$ python3 -q
>>> import numpy as np
>>> np.set_printoptions(precision=2, suppress=True, linewidth=100, floatmode="fixed")
>>> def rnd(a):
...     return np.round(a, 2) + 0
... 
>>> M = np.load("sample4.npy")
>>> print(M)
[[-0.20  4.13 -2.04  1.94]
 [-0.80  4.06 -2.78 -0.40]
 [ 1.01 -3.01  3.65  1.29]
 [-3.05  1.93 -3.18 -1.36]
 [ 2.42  0.64 -4.31  0.44]
 [ 0.19 -4.62  1.87 -0.34]
 [ 3.69  0.96 -3.15 -0.75]
 [-3.69 -0.31  2.86  1.75]
 [ 1.03  1.28 -4.42  1.66]
 [-2.71 -0.18  2.40 -3.45]
 [ 2.89  1.50 -1.72  3.38]
 [ 2.41  3.33  1.45  2.45]
 [ 2.55  4.06  0.18  1.39]
 [-0.03 -1.64  3.84 -2.75]
 [-0.49  4.69 -0.67  1.51]
 [-1.74 -4.44 -0.05 -1.51]
 [-0.45 -0.43 -4.29 -2.49]
 [-0.86 -0.97  4.21 -2.36]
 [ 1.71  1.66 -2.63 -3.52]
 [ 4.11 -1.51 -0.08  2.41]
 [ 4.12  0.84 -1.61 -2.18]
 [ 0.13  4.62 -1.27 -1.41]
 [-0.62  1.77 -3.44  3.11]
 [-2.80  2.60 -1.75  2.70]]
>>> Xc = (M - M.mean(axis=0)) / M.std(axis=0)
>>> print(np.argwhere(np.abs(Xc) > 2))
[[ 5  1]
 [15  1]]
>>> coef = np.linalg.lstsq(np.delete(Xc, 1, axis=1), Xc[:, 1])[0]
>>> print(rnd(coef))
[-0.06 -0.42  0.23]
>>> print(rnd(1 - np.var(Xc[:, 1] - np.delete(Xc, 1, axis=1) @ coef)))
0.25
>>> hat = M @ np.linalg.solve(M.T @ M, M.T)
>>> print(np.linalg.matrix_rank(np.eye(24) - hat))
20
>>> print(rnd(hat @ M[:, 2]))
[-2.04 -2.78  3.65 -3.18 -4.31  1.87 -3.15  2.86 -4.42  2.40 -1.72  1.45  0.18  3.84 -0.67 -0.05
 -4.29  4.21 -2.63 -0.08 -1.61 -1.27 -3.44 -1.75]
>>> print(np.trace(hat))
4.0
>>> rng = np.random.default_rng(95)
>>> A2 = M + rng.integers(-2, 3, (24, 1)) @ rng.integers(-2, 3, (1, 4))
>>> print(rnd(A2))
[[-0.20  4.13 -2.04  1.94]
 [-0.80  4.06 -2.78 -0.40]
 [ 3.01 -1.01 -0.35 -0.71]
 [-5.05 -0.07  0.82  0.64]
 [ 2.42  0.64 -4.31  0.44]
 [ 1.19 -3.62 -0.13 -1.34]
 [ 3.69  0.96 -3.15 -0.75]
 [-2.69  0.69  0.86  0.75]
 [ 1.03  1.28 -4.42  1.66]
 [-2.71 -0.18  2.40 -3.45]
 [ 3.89  2.50 -3.72  2.38]
 [ 2.41  3.33  1.45  2.45]
 [ 4.55  6.06 -3.82 -0.61]
 [ 1.97  0.36 -0.16 -4.75]
 [-1.49  3.69  1.33  2.51]
 [-2.74 -5.44  1.95 -0.51]
 [ 0.55  0.57 -6.29 -3.49]
 [-1.86 -1.97  6.21 -1.36]
 [ 1.71  1.66 -2.63 -3.52]
 [ 4.11 -1.51 -0.08  2.41]
 [ 4.12  0.84 -1.61 -2.18]
 [ 1.13  5.62 -3.27 -2.41]
 [ 1.38  3.77 -7.44  1.11]
 [-2.80  2.60 -1.75  2.70]]
>>> print(np.abs(A2 - M).sum(axis=1))
[ 0.00  0.00 10.00 10.00  0.00  5.00  0.00  5.00  0.00  0.00  5.00  0.00 10.00 10.00  5.00  5.00
  5.00  5.00  0.00  0.00  0.00  5.00 10.00  0.00]
>>> print(rnd(np.linalg.svd(A2 - M, compute_uv=False)))
[14.00  0.00  0.00  0.00]
>>> print(rnd(A2 - M))
[[ 0.00  0.00  0.00  0.00]
 [ 0.00  0.00  0.00  0.00]
 [ 2.00  2.00 -4.00 -2.00]
 [-2.00 -2.00  4.00  2.00]
 [ 0.00  0.00  0.00  0.00]
 [ 1.00  1.00 -2.00 -1.00]
 [ 0.00  0.00  0.00  0.00]
 [ 1.00  1.00 -2.00 -1.00]
 [ 0.00  0.00  0.00  0.00]
 [ 0.00  0.00  0.00  0.00]
 [ 1.00  1.00 -2.00 -1.00]
 [ 0.00  0.00  0.00  0.00]
 [ 2.00  2.00 -4.00 -2.00]
 [ 2.00  2.00 -4.00 -2.00]
 [-1.00 -1.00  2.00  1.00]
 [-1.00 -1.00  2.00  1.00]
 [ 1.00  1.00 -2.00 -1.00]
 [-1.00 -1.00  2.00  1.00]
 [ 0.00  0.00  0.00  0.00]
 [ 0.00  0.00  0.00  0.00]
 [ 0.00  0.00  0.00  0.00]
 [ 1.00  1.00 -2.00 -1.00]
 [ 2.00  2.00 -4.00 -2.00]
 [ 0.00  0.00  0.00  0.00]]
>>> def softmax(z):
...     e = np.exp(z - z.max(axis=-1, keepdims=True))
...     return e / e.sum(axis=-1, keepdims=True)
... 
>>> print(rnd(softmax(10 * M[5])))
[0.00 0.00 1.00 0.00]
>>> print(rnd(softmax(M[5] + -3)))
[0.14 0.00 0.77 0.08]
>>> att = M @ M.T / np.sqrt(4)
>>> print(softmax(att).round(6).argmax(axis=1))
[ 0  1  2  3  4  5  6  7  8  9 10 11 12 13 14 15 16 17 18 19 20 21 22 23]
>>> print(rnd(softmax(att)[5] @ M))
[ 0.08 -4.43  1.87 -0.33]
>>> feats = np.loadtxt("mat.csv", delimiter=",")
>>> print(feats)
[[  0.00   0.20  -0.10   0.30   0.30 -44.00   0.10  -1.10  -1.60  -0.20  -1.80  -0.40   1.00
    0.30]
 [ -1.30  -1.40   0.40  -0.70   0.00  -2.00   0.50  -0.50   0.50   2.00   0.20   0.90  -0.80
   -1.80]
 [  0.70  -1.50  -1.50  -0.90  -0.40 -20.00  -0.20   1.10  -1.50   1.50   1.50   0.60   0.10
    1.00]
 [  0.50  -2.30   0.20  -0.20   1.10  22.00  -0.40   0.00  -0.20   2.00  -2.00  -0.60  -0.40
    0.80]
 [ -1.10  -0.10  -1.10  -0.50   1.40  18.00   0.40  -0.30   0.10   1.50   1.50   0.60   0.20
    0.30]
 [  0.60  -1.00  -0.60  -0.80  -0.70 -30.00  -0.20   0.20  -0.60   2.20   0.90   0.00  -0.60
   -2.40]
 [ -1.60   0.40  -0.70   2.00   0.60   2.00   0.40   0.30  -0.90  -1.30  -0.80   0.00   0.00
   -0.80]
 [ -1.70  -1.50   0.30   1.00  -1.30 -16.00  -0.20   1.60  -1.00  -1.30   0.60   2.40  -1.00
    0.30]
 [  1.20   1.10  -0.50   0.30   0.80  -4.00   0.90  -0.30   0.20  -0.80   0.70  -1.50  -1.50
    0.10]
 [ -0.80   0.20   1.70  -0.20  -0.80 -22.00   1.10  -2.10   1.90   1.10   0.80   1.50   0.80
   -2.30]
 [  1.20   1.20   0.60   1.60  -1.00   8.00  -2.80   0.10   1.20   1.50   0.90  -2.30   0.50
   -1.00]
 [  2.10  -0.10   0.10   1.30  -0.30 -44.00   0.90   2.20   0.10   0.30  -0.40   0.40  -1.70
   -0.50]
 [  1.60   0.50  -0.30   0.40   0.60   6.00  -1.10  -0.30  -0.70   0.10   0.80  -0.40  -1.00
    0.10]
 [  1.00   0.50   0.00   0.60   0.30 -40.00   0.90   0.00   0.00  -0.10   1.00  -0.10   1.00
   -0.30]]
>>> gram = feats.T @ feats
>>> print(np.linalg.matrix_rank(gram))
14
>>> print(rnd(np.trace(gram)), (feats ** 2).sum())
8641.29 8641.29
